$ python -q
>>> import numpy as np
>>> np.set_printoptions(precision=1, suppress=True, linewidth=100)
>>> def rnd(a):
...     return np.round(a, 1) + 0
... 
>>> W0 = np.load("arr.npy")
>>> print(W0)
[[ 0  0  0  3  0 -2]
 [ 0  0  0 -1 -2  2]
 [ 0  0  0 -2  3  0]
 [ 6  0 -4  3  0 -2]
 [-2 -4  4 -1 -2  2]
 [-4  6  0 -2  3  0]]
>>> G = W0.T @ W0
>>> print(np.allclose(G, G.T))
True
>>> np.diag(G)
array([56, 52, 32, 28, 26, 16])
>>> np.trace(G), (W0 ** 2).sum()
(np.int64(210), np.int64(210))
>>> np.linalg.matrix_rank(G)
np.int64(6)
>>> rnd(np.linalg.svd(W0, compute_uv=False) ** 2)
array([103.4,  79.6,  15.1,  11.6,   0.3,   0. ])
>>> x = np.array([6, -4, -6, -3, -3, -2])
>>> a = np.maximum(W0 @ x, 0)
>>> a
array([ 0,  5,  0, 55,  0,  0])
>>> np.maximum(W0 @ x, 0) - np.maximum(-W0 @ x, 0)
array([ -5,   5,  -3,  55, -15, -51])
>>> rnd(np.tanh(W0 @ x))
array([-1.,  1., -1.,  1., -1., -1.])
>>> rng = np.random.default_rng(823)
>>> labels = rng.permutation(6)
>>> labels
array([4, 1, 2, 3, 5, 0])
>>> other = W0[labels][:, labels]
>>> rnd(np.linalg.det(other)), rnd(np.linalg.det(W0[labels]))
(np.float64(-128.0), np.float64(-128.0))
>>> print(np.trace(other))
1
>>> O, vecs = np.linalg.qr(W0[:, :5])[0], np.linalg.qr(W0[:, 5:])[0]
>>> sigma = np.linalg.svd(O.T @ vecs, compute_uv=False)
>>> rnd(sigma)
array([1.])
>>> other = W0 / np.sqrt((W0 ** 2).mean(axis=1, keepdims=True))
>>> rnd(W0 - W0.mean(axis=1, keepdims=True))
array([[-0.2, -0.2, -0.2,  2.8, -0.2, -2.2],
       [ 0.2,  0.2,  0.2, -0.8, -1.8,  2.2],
       [-0.2, -0.2, -0.2, -2.2,  2.8, -0.2],
       [ 5.5, -0.5, -4.5,  2.5, -0.5, -2.5],
       [-1.5, -3.5,  4.5, -0.5, -1.5,  2.5],
       [-4.5,  5.5, -0.5, -2.5,  2.5, -0.5]])
>>> print(np.linalg.matrix_rank(other) == np.linalg.matrix_rank(W0))
True
>>> rnd(np.linalg.norm(other, axis=1))
array([2.4, 2.4, 2.4, 2.4, 2.4, 2.4])
>>> rnd(other[2])
array([ 0. ,  0. ,  0. , -1.4,  2. ,  0. ])
>>> feats, _ = np.linalg.qr(np.array([[0.6, 0.2, 0.7, -0.7, 0.1, -1.1],
...     [-0.2, 1.0, -1.1, 1.3, -1.7, 1.2],
...     [-1.0, -1.2, 2.4, -0.1, -0.4, -0.2],
...     [-0.1, 0.2, 1.9, -0.6, 3.0, 1.2],
...     [0.0, 2.1, 0.2, 1.1, 0.2, 0.2],
...     [-1.2, -0.5, 0.4, 1.2, 0.6, -1.1]]))
>>> rnd(feats)
array([[-0.4,  0.1, -0.4,  0.7,  0.4, -0.1],
       [ 0.1, -0.5,  0.3,  0.3, -0.2, -0.7],
       [ 0.6,  0.2, -0.5,  0.3, -0.5,  0. ],
       [ 0.1, -0.1, -0.6, -0.5,  0.3, -0.5],
       [ 0. , -0.8, -0.3,  0. , -0.1,  0.4],
       [ 0.7, -0.1,  0.2,  0.1,  0.7,  0.1]])
>>> x = np.array([2, 1, 0, 1, 5, 0])
>>> a = np.maximum(feats @ x, 0)
>>> rnd(np.maximum(feats @ (3 * x), 0))
array([ 6.4,  0. ,  0. ,  2.7,  0. , 14.1])
>>> O, r_ = np.linalg.qr(feats)
>>> rnd(abs(r_[0, 0])), rnd(np.linalg.norm(feats[:, 0]))
(np.float64(1.0), np.float64(1.0))
>>> rnd(O @ r_)
array([[-0.4,  0.1, -0.4,  0.7,  0.4, -0.1],
       [ 0.1, -0.5,  0.3,  0.3, -0.2, -0.7],
       [ 0.6,  0.2, -0.5,  0.3, -0.5,  0. ],
       [ 0.1, -0.1, -0.6, -0.5,  0.3, -0.5],
       [ 0. , -0.8, -0.3,  0. , -0.1,  0.4],
       [ 0.7, -0.1,  0.2,  0.1,  0.7,  0.1]])
>>> np.allclose(r_.T @ r_, feats.T @ feats)
True
>>> rnd(np.abs(np.diag(r_)))
array([1., 1., 1., 1., 1., 1.])
>>> rnd(r_)
array([[1., 0., 0., 0., 0., 0.],
       [0., 1., 0., 0., 0., 0.],
       [0., 0., 1., 0., 0., 0.],
       [0., 0., 0., 1., 0., 0.],
       [0., 0., 0., 0., 1., 0.],
       [0., 0., 0., 0., 0., 1.]])
>>> rnd(O)
array([[-0.4,  0.1, -0.4,  0.7,  0.4, -0.1],
       [ 0.1, -0.5,  0.3,  0.3, -0.2, -0.7],
       [ 0.6,  0.2, -0.5,  0.3, -0.5,  0. ],
       [ 0.1, -0.1, -0.6, -0.5,  0.3, -0.5],
       [ 0. , -0.8, -0.3,  0. , -0.1,  0.4],
       [ 0.7, -0.1,  0.2,  0.1,  0.7,  0.1]])
>>> rnd(O.T @ O)
array([[1., 0., 0., 0., 0., 0.],
       [0., 1., 0., 0., 0., 0.],
       [0., 0., 1., 0., 0., 0.],
       [0., 0., 0., 1., 0., 0.],
       [0., 0., 0., 0., 1., 0.],
       [0., 0., 0., 0., 0., 1.]])
>>> other = feats / np.sqrt((feats ** 2).mean(axis=1, keepdims=True))
>>> np.linalg.matrix_rank(other) == np.linalg.matrix_rank(feats)
np.True_
>>> rnd(np.linalg.norm(other, axis=1))
array([2.4, 2.4, 2.4, 2.4, 2.4, 2.4])
>>> m1 = np.loadtxt("a.csv", delimiter=",")
>>> m1
array([[ -3.,   2.,   2.,   1.],
       [  0.,   1.,   4.,   0.],
       [  2.,  -2.,   4.,   3.],
       [ -1.,  -1.,   4.,   3.],
       [  2.,  -2.,   2.,   2.],
       [  3.,  -2.,   4.,   1.],
       [  6.,  -5.,   3.,   1.],
       [  9.,  -4.,   5.,  -1.],
       [  8.,  -6.,   6.,  -3.],
       [  7.,  -8.,   5.,  -4.],
       [  4.,  -5.,   6.,  -2.],
       [  6.,  -4.,   6.,   1.],
       [  3.,  -5.,   7.,   0.],
       [  6.,  -6.,   4.,   2.],
       [  4.,  -9.,   6.,   2.],
       [  6., -11.,   6.,   0.],
       [  5., -12.,   5.,   0.],
       [  4., -13.,   8.,  -1.],
       [  2., -16.,  11.,   2.],
       [  5., -18.,   8.,   0.],
       [  7., -18.,   6.,   2.],
       [  8., -17.,   6.,  -1.],
       [ 11., -18.,   8.,   2.],
       [ 11., -15.,  10.,   5.],
       [ 14., -16.,   9.,   3.],
       [ 13., -15.,  12.,   2.],
       [ 12., -13.,  14.,   1.]])
>>> Ac = m1 - m1.mean(axis=0)
>>> left, sigma, vt = np.linalg.svd(Ac, full_matrices=False)
>>> np.abs(vt[0]).argmax()
np.int64(1)
>>> np.linalg.matrix_rank(Ac)
np.int64(4)
>>> rnd(np.abs(vt[-1]))
array([0.2, 0.1, 0.8, 0.6])
>>> rnd(Ac.mean(axis=0))
array([0., 0., 0., 0.])
>>> np.searchsorted(np.cumsum(sigma ** 2) / (sigma ** 2).sum(), 0.9) + 1
np.int64(3)
>>> rnd((sigma ** 2).sum() ** 2 / (sigma ** 4).sum())
np.float64(1.6)
>>> rnd(sigma)
array([38.1, 14.7, 10.3,  9. ])
>>> (np.sign(left[:, 0]) == np.sign(left[0, 0])).astype(int)
array([1, 1, 1, 1, 1, 1, 1, 1, 1, 1, 1, 1, 1, 1, 1, 0, 0, 0, 0, 0, 0, 0, 0, 0, 0, 0, 0])
